$ python -q
>>> import numpy as np
>>> np.set_printoptions(precision=3, suppress=True, linewidth=200, legacy="1.25")
>>> u = np.array([5, 3, 1])
>>> W0 = np.array([np.roll(u, i) for i in range(3)])
>>> W0
array([[5, 3, 1],
       [1, 5, 3],
       [3, 1, 5]])
>>> W1 = np.array([[-3, -1, 5, 0, 3], [0, -5, 2, 0, -2], [-5, 0, 5, -1, -3]])
>>> beta = np.array([-1, -2, 4, -2, -4])
>>> act = np.maximum(W0 @ W1 + beta, 0)
>>> act
array([[ 0,  0, 40,  0,  2],
       [ 0,  0, 34,  0,  0],
       [ 0,  0, 46,  0,  0]])
>>> (act > 0).astype(int)
array([[0, 0, 1, 0, 1],
       [0, 0, 1, 0, 0],
       [0, 0, 1, 0, 0]])
>>> basis = np.array([[2, -1, -3], [3, -2, 3], [1, 3, 2], [-2, 3, 2], [-3, 3, 1]])
>>> W1 @ basis
array([[-13,  29,  19],
       [ -7,  10, -13],
       [  6,   8,  20]])
>>> act @ basis
array([[ 34, 126,  82],
       [ 34, 102,  68],
       [ 46, 138,  92]])
>>> (act @ basis).round(6).argmax(axis=1)
array([1, 1, 1])
>>> Uu, sigma, VT = np.linalg.svd(W0, full_matrices=False)
>>> np.round(VT @ VT.T, 3) + 0
array([[1., 0., 0.],
       [0., 1., 0.],
       [0., 0., 1.]])
>>> np.abs(VT[0])
array([0.577, 0.577, 0.577])
>>> np.round(np.sqrt((sigma ** 2).sum()), 3), round(float(np.linalg.norm(W0)), 3)
(10.247, 10.247)
>>> np.round(Uu.T @ W0 @ VT.T, 3) + 0
array([[9.   , 0.   , 0.   ],
       [0.   , 3.464, 0.   ],
       [0.   , 0.   , 3.464]])
>>> np.abs(Uu[:, 0]).round(6).argmax()
0
>>> np.round(Uu.T @ Uu, 3) + 0
array([[1., 0., 0.],
       [0., 1., 0.],
       [0., 0., 1.]])
>>> rng = np.random.default_rng(154)
>>> idx = rng.permutation(3)
>>> Y = W0[:, idx] * rng.choice([-1, 1], 3)
>>> Y
array([[ 3,  1, -5],
       [ 5,  3, -1],
       [ 1,  5, -3]])
>>> Uu, _, VT = np.linalg.svd(W0.T @ Y)
>>> np.round(Uu @ VT, 3) + 0
array([[ 0.,  0., -1.],
       [ 1.,  0.,  0.],
       [ 0.,  1.,  0.]])
